In [1]: import numpy as np

In [2]: from numpy import linalg as LA

In [3]: np.set_printoptions(precision=2, suppress=True, linewidth=100, sign=" ")

In [4]: feats = np.loadtxt("mat.csv", delimiter=",")

In [5]: feats
Out[5]: 
array([[  8.,   1.,   5.],
       [  2.,   1.,   3.],
       [  8.,   1.,   5.],
       [  8.,   1.,   5.],
       [  8.,   1.,   5.],
       [  2.,   1.,   3.],
       [  5.,   1.,   4.],
       [  8.,   1.,   5.],
       [  8.,   1.,   5.],
       [  2.,   1.,   3.],
       [  5.,   1.,   4.],
       [  8.,   1.,   5.],
       [  2.,   1.,   3.],
       [  8.,   1.,   5.],
       [  2.,   1.,   3.],
       [  5.,   1.,   4.],
       [ 11.,   1.,   6.],
       [  2.,   1.,   3.]])

In [6]: LA.lstsq(feats[:-1].T, feats[-1])[2]
Out[6]: np.int32(2)

In [7]: np.unique(feats.round(6), axis=0).shape
Out[7]: (4, 3)

In [8]: np.allclose(feats[:-1].T @ LA.lstsq(feats[:-1].T, feats[-1])[0], feats[-1])
Out[8]: True

In [9]: np.round(np.trace(LA.pinv(feats) @ feats), 2)
Out[9]: np.float64(2.0)

In [10]: feats @ LA.pinv(feats) @ feats
Out[10]: 
array([[  8.,   1.,   5.],
       [  2.,   1.,   3.],
       [  8.,   1.,   5.],
       [  8.,   1.,   5.],
       [  8.,   1.,   5.],
       [  2.,   1.,   3.],
       [  5.,   1.,   4.],
       [  8.,   1.,   5.],
       [  8.,   1.,   5.],
       [  2.,   1.,   3.],
       [  5.,   1.,   4.],
       [  8.,   1.,   5.],
       [  2.,   1.,   3.],
       [  8.,   1.,   5.],
       [  2.,   1.,   3.],
       [  5.,   1.,   4.],
       [ 11.,   1.,   6.],
       [  2.,   1.,   3.]])

In [11]: round(float(LA.norm(feats, 2) / LA.norm(feats)), 2)
Out[11]: 0.99

In [12]: LA.cond(feats) > 100
Out[12]: np.True_

In [13]: [round(float(x), 2) for x in LA.svd(feats, compute_uv=False)[:3]]
Out[13]: [32.73, 4.12, 0.0]

In [14]: np.argsort(-LA.norm(feats, axis=0).round(6), kind="stable")[:3]
Out[14]: array([ 0,  2,  1])

In [15]: Uu, sv, Vt = LA.svd(feats)

In [16]: evecs = Vt[:(sv > 1e-8).sum()]

In [17]: rng = np.random.default_rng(91353)

In [18]: x0 = feats[10] + -3 * feats[1] + rng.integers(2) * np.eye(3)[0]

In [19]: print(x0)
[-1. -2. -5.]

In [20]: LA.matrix_rank(np.vstack([feats, x0]))
Out[20]: np.int64(2)

In [21]: evecs.T @ evecs
Out[21]: 
array([[ 0.98, -0.12,  0.05],
       [-0.12,  0.17,  0.36],
       [ 0.05,  0.36,  0.85]])

In [22]: np.allclose(evecs.T @ evecs @ x0, x0)
Out[22]: True

In [23]: np.round(LA.norm(x0 - evecs.T @ evecs @ x0), 2)
Out[23]: np.float64(0.0)

In [24]: Uu, sv, Vt = LA.svd(feats)

In [25]: print(np.argmax(sv[:-1] / (sv[1:] + 1e-6)) + 1)
2

In [26]: A2 = Uu[:, :2] @ np.diag(sv[:2]) @ Vt[:2]

In [27]: A2
Out[27]: 
array([[  8.,   1.,   5.],
       [  2.,   1.,   3.],
       [  8.,   1.,   5.],
       [  8.,   1.,   5.],
       [  8.,   1.,   5.],
       [  2.,   1.,   3.],
       [  5.,   1.,   4.],
       [  8.,   1.,   5.],
       [  8.,   1.,   5.],
       [  2.,   1.,   3.],
       [  5.,   1.,   4.],
       [  8.,   1.,   5.],
       [  2.,   1.,   3.],
       [  8.,   1.,   5.],
       [  2.,   1.,   3.],
       [  5.,   1.,   4.],
       [ 11.,   1.,   6.],
       [  2.,   1.,   3.]])

In [28]: LA.matrix_rank(A2)
Out[28]: np.int64(2)

In [29]: LA.matrix_rank(feats, rtol=0.05)
Out[29]: np.int64(2)

In [30]: round(float(LA.norm(feats - A2) / LA.norm(feats)), 2)
Out[30]: 0.0

In [31]: np.round(LA.norm(feats - A2, 2), 2), round(float(sv[2]), 2)
Out[31]: (np.float64(0.0), 0.0)

In [32]: data = np.loadtxt("data.csv", delimiter=",")

In [33]: data
Out[33]: 
array([[ 0.33,  0.5 ,  0.17],
       [ 0.33,  0.67,  0.  ],
       [ 0.4 ,  0.2 ,  0.4 ]])

In [34]: # row-stochastic, so 1 is an eigenvalue

In [35]: LA.matrix_power(data, 2)
Out[35]: 
array([[ 0.34,  0.53,  0.12],
       [ 0.33,  0.61,  0.06],
       [ 0.36,  0.41,  0.23]])

In [36]: data @ np.ones(3)
Out[36]: array([ 1.,  1.,  1.])

In [37]: pr = np.eye(3)[1]

In [38]: for _ in range(3):
    ...:     pr = pr @ data
    ...:     print(pr.round(2))
    ...: 
[ 0.33  0.67  0.  ]
[ 0.33  0.61  0.06]
[ 0.33  0.59  0.08]

In [39]: proj = np.triu(np.array([[-1, 2, 4], [5, -5, 2], [-5, -3, -2]]), 1) + np.eye(3)

In [40]: A2 = proj @ data @ LA.inv(proj)

In [41]: LA.matrix_rank(A2)
Out[41]: np.int64(3)

In [42]: np.round(LA.det(A2), 2)
Out[42]: np.float64(-0.01)

In [43]: np.poly(A2)
Out[43]: array([ 1.  , -1.4 ,  0.39,  0.01])

In [44]: Uu, sv, Vt = LA.svd(data)

In [45]: sv
Out[45]: array([ 1.06,  0.42,  0.03])

In [46]: np.argmax(sv[:-1] / (sv[1:] + 1e-6)) + 1
Out[46]: np.int64(2)

In [47]: A2 = Uu[:, :2] @ np.diag(sv[:2]) @ Vt[:2]

In [48]: round(LA.norm(data - A2) / LA.norm(data), 2)
Out[48]: np.float64(0.02)

In [49]: LA.matrix_rank(data, rtol=0.05)
Out[49]: np.int64(2)

In [50]: np.round(np.abs(data - A2).max(), 2)
Out[50]: np.float64(0.02)

In [51]: LA.matrix_rank(A2)
Out[51]: np.int64(2)

In [52]: z = rng.permutation(3)

In [53]: z
Out[53]: array([ 2,  1,  0])

In [54]: A2 = data[z][:, z]

In [55]: np.allclose(A2, data)
Out[55]: False

In [56]: np.sort(np.abs(LA.eigvals(A2)))
Out[56]: array([ 0.03,  0.43,  1.  ])

In [57]: print(np.round(LA.det(A2), 2), round(LA.det(data[z]), 2))
-0.01 0.01

In [58]: mat = np.tril(np.array([[-8, 3, 3], [-5, 7, 1], [5, -6, -1]]), -1) + np.eye(3, dtype=int)

In [59]: mat
Out[59]: 
array([[ 1,  0,  0],
       [-5,  1,  0],
       [ 5, -6,  1]])

In [60]: mat.sum(axis=1)
Out[60]: array([ 1, -4,  0])

In [61]: np.unravel_index(np.abs(mat).argmax(), mat.shape)
Out[61]: (np.int64(2), np.int64(1))

In [62]: print(np.diff(mat, axis=0))
[[-6  1  0]
 [10 -7  1]]

In [63]: mat.shape
Out[63]: (3, 3)

In [64]: np.count_nonzero(mat)
Out[64]: np.int64(6)

In [65]: print(mat.sum(axis=0))
[ 1 -5  1]

In [66]: LA.matrix_rank(mat)
Out[66]: np.int64(3)

In [67]: F = np.load("m.npy")

In [68]: F
Out[68]: 
array([[ 1.1,  3. ,  0. ,  3. ],
       [ 0. ,  2.1,  0. ,  0. ],
       [ 3. ,  0. ,  0.1,  2. ],
       [ 1. ,  3. ,  0. ,  3.1]])

In [69]: print((F + F.T) / 2)
[[ 1.1  1.5  1.5  2. ]
 [ 1.5  2.1  0.   1.5]
 [ 1.5  0.   0.1  1. ]
 [ 2.   1.5  1.   3.1]]

In [70]: round(float(LA.det(F)), 2)
Out[70]: 0.09

In [71]: LA.matrix_power(F, 2)
Out[71]: 
array([[  4.21,  18.6 ,   0.  ,  12.6 ],
       [  0.  ,   4.41,   0.  ,   0.  ],
       [  5.6 ,  15.  ,   0.01,  15.4 ],
       [  4.2 ,  18.6 ,   0.  ,  12.61]])

In [72]: np.allclose(F @ F.T, F.T @ F)
Out[72]: False

In [73]: (F - F.T) / 2
Out[73]: 
array([[ 0. ,  1.5, -1.5,  1. ],
       [-1.5,  0. ,  0. , -1.5],
       [ 1.5,  0. ,  0. ,  1. ],
       [-1. ,  1.5, -1. ,  0. ]])

In [74]: np.argsort(-LA.norm(F, axis=0).round(6), kind="stable")[:3]
Out[74]: array([ 3,  1,  0])

In [75]: LA.cond(F) > 100
Out[75]: np.True_

In [76]: LA.matrix_rank(F, rtol=0.1)
Out[76]: np.int64(3)

In [77]: A2 = F + rng.integers(-2, 3, (4, 3)) @ rng.integers(-2, 3, (3, 4))

In [78]: A2
Out[78]: 
array([[ 0.1,  2. ,  0. ,  5. ],
       [ 2. ,  0.1, -1. , -1. ],
       [ 0. ,  1. ,  1.1,  5. ],
       [-6. ,  4. , -3. ,  6.1]])

In [79]: np.abs(A2 - F).sum(axis=1)
Out[79]: array([  4.,   6.,   8.,  14.])

In [80]: A2 - F
Out[80]: 
array([[-1., -1.,  0.,  2.],
       [ 2., -2., -1., -1.],
       [-3.,  1.,  1.,  3.],
       [-7.,  1., -3.,  3.]])

In [81]: proj = np.triu(np.array([[2, 0, 0, -1], [3, 0, 3, -1], [2, -2, 1, -3], [2, 1, -1, -1]]), 1) + np.eye(4)

In [82]: A2 = proj @ F @ LA.inv(proj)

In [83]: np.poly(A2)
Out[83]: array([ 1.  , -6.4 ,  9.86, -1.78,  0.09])

In [84]: x0 = np.array([-8, 3, -5, 8])

In [85]: F @ np.ones(4)
Out[85]: array([ 7.1,  2.1,  5.1,  7.1])

In [86]: print(LA.norm(F @ x0) <= LA.norm(F, 2) * LA.norm(x0) + 1e-9)
True

In [87]: np.einsum("ij,j->i", F, x0)
Out[87]: array([24.2,  6.3, -8.5, 25.8])

In [88]: F @ x0
Out[88]: array([24.2,  6.3, -8.5, 25.8])

In [89]: print(np.sign((F @ x0).round(6)))
[ 1.  1. -1.  1.]

In [90]: F @ np.eye(4)[1]
Out[90]: array([ 3. ,  2.1,  0. ,  3. ])

In [91]: W0 = np.triu(rng.random((4, 4)) < 0.6, 1).astype(int)

In [92]: W0 = W0 + W0.T

In [93]: W0
Out[93]: 
array([[ 0,  1,  0,  1],
       [ 1,  0,  1,  1],
       [ 0,  1,  0,  1],
       [ 1,  1,  1,  0]])

In [94]: np.allclose(W0, W0.T)
Out[94]: True

In [95]: round(np.abs(LA.eigvals(W0)).max(), 2)
Out[95]: np.float64(2.56)

In [96]: np.trace(W0)
Out[96]: np.int64(0)

In [97]: print(np.allclose(W0 @ W0.T, W0.T @ W0))
True

In [98]: (W0 - W0.T) / 2
Out[98]: 
array([[ 0.,  0.,  0.,  0.],
       [ 0.,  0.,  0.,  0.],
       [ 0.,  0.,  0.,  0.],
       [ 0.,  0.,  0.,  0.]])

In [99]: print((W0 + W0.T) / 2)
[[ 0.  1.  0.  1.]
 [ 1.  0.  1.  1.]
 [ 0.  1.  0.  1.]
 [ 1.  1.  1.  0.]]

In [100]: np.argwhere(np.triu(W0))
Out[100]: 
array([[ 0,  1],
       [ 0,  3],
       [ 1,  2],
       [ 1,  3],
       [ 2,  3]])

In [101]: print(np.trace(W0 @ W0 @ W0) // 6)
2

In [102]: W0 @ W0
Out[102]: 
array([[ 2,  1,  2,  1],
       [ 1,  3,  1,  2],
       [ 2,  1,  2,  1],
       [ 1,  2,  1,  3]])

In [103]: L = np.diag(W0.sum(axis=1)) - W0

In [104]: np.round(LA.eigvalsh(L), 2) + 0
Out[104]: array([ 0.,  2.,  4.,  4.])

In [105]: L @ np.ones(4)
Out[105]: array([ 0.,  0.,  0.,  0.])

In [106]: print(round(LA.det(L[1:, 1:])))
8

In [107]: print(np.unique(W0.round(6), axis=0).shape)
(3, 4)

In [108]: np.abs(np.diag(LA.qr(W0)[1])) > 1e-9
Out[108]: array([ True,  True, False,  True])

In [109]: print([round(float(LA.det(W0[:i, :i])), 2) + 0 for i in range(1, 5)])
[0.0, -1.0, 0.0, 0.0]

In [110]: J = np.load("case7.npy")

In [111]: J
Out[111]: 
array([[-1.,  1.,  0.],
       [ 0., -1.,  1.],
       [ 0.,  0., -1.]])

In [112]: Uu, sv, Vt = LA.svd(W0)

In [113]: evecs = Vt[:(sv > 1e-8).sum()]

In [114]: x0 = W0[0] + 2 * W0[1] + rng.integers(2) * np.eye(4)[2]

In [115]: x0
Out[115]: array([ 2.,  1.,  3.,  3.])

In [116]: print(np.round(evecs.T @ evecs, 2) + 0)
[[ 0.5  0.   0.5  0. ]
 [ 0.   1.   0.   0. ]
 [ 0.5  0.   0.5  0. ]
 [ 0.   0.   0.   1. ]]

In [117]: r0, v = J[2], J[0]

In [118]: r0 @ v
Out[118]: np.float64(0.0)

In [119]: r0 @ r0
Out[119]: np.float64(1.0)

In [120]: pr = (r0 @ v) / (r0 @ r0) * r0

In [121]: v - pr
Out[121]: array([-1.,  1.,  0.])

In [122]: X = np.array([[1, -1], [1, 0]])

In [123]: print(X)
[[ 1 -1]
 [ 1  0]]

In [124]: x0 = np.array([0, -6])

In [125]: LA.norm(X @ x0) <= LA.norm(X, 2) * LA.norm(x0) + 1e-9
Out[125]: np.True_

In [126]: print(X @ np.ones(2))
[ 0.  1.]

In [127]: np.sign((X @ x0).round(6))
Out[127]: array([ 1,  0])

In [128]: print((X @ x0).argmax())
0

In [129]: A2 = X / LA.norm(X, axis=1, keepdims=True)

In [130]: G = A2 @ A2.T

In [131]: np.argwhere(np.triu(np.abs(G) > 0.95, 1))
Out[131]: array([], shape=(0, 2), dtype=int64)

In [132]: LA.norm(A2, axis=1)
Out[132]: array([ 1.,  1.])

In [133]: G[1]
Out[133]: array([ 0.71,  1.  ])

In [134]: G
Out[134]: 
array([[ 1.  ,  0.71],
       [ 0.71,  1.  ]])

In [135]: print((G - 2 * np.eye(2)).round(6).argmax(axis=1))
[ 1  0]

In [136]: print(X @ X)
[[ 0 -1]
 [ 1 -1]]

In [137]: np.trace(X)
Out[137]: np.int64(1)

In [138]: (X + X.T) / 2
Out[138]: 
array([[ 1.,  0.],
       [ 0.,  0.]])

In [139]: np.sort(np.abs(LA.eigvals(X)))
Out[139]: array([ 1.,  1.])

In [140]: np.allclose(X, X.T)
Out[140]: False

In [141]: (X - X.T) / 2
Out[141]: 
array([[ 0., -1.],
       [ 1.,  0.]])

In [142]: round(float(LA.det(X)), 2)
Out[142]: 1.0

In [143]: round(float(np.abs(LA.eigvals(X)).max()), 2)
Out[143]: 1.0

In [144]: print(LA.matrix_power(X, 2))
[[ 0 -1]
 [ 1 -1]]
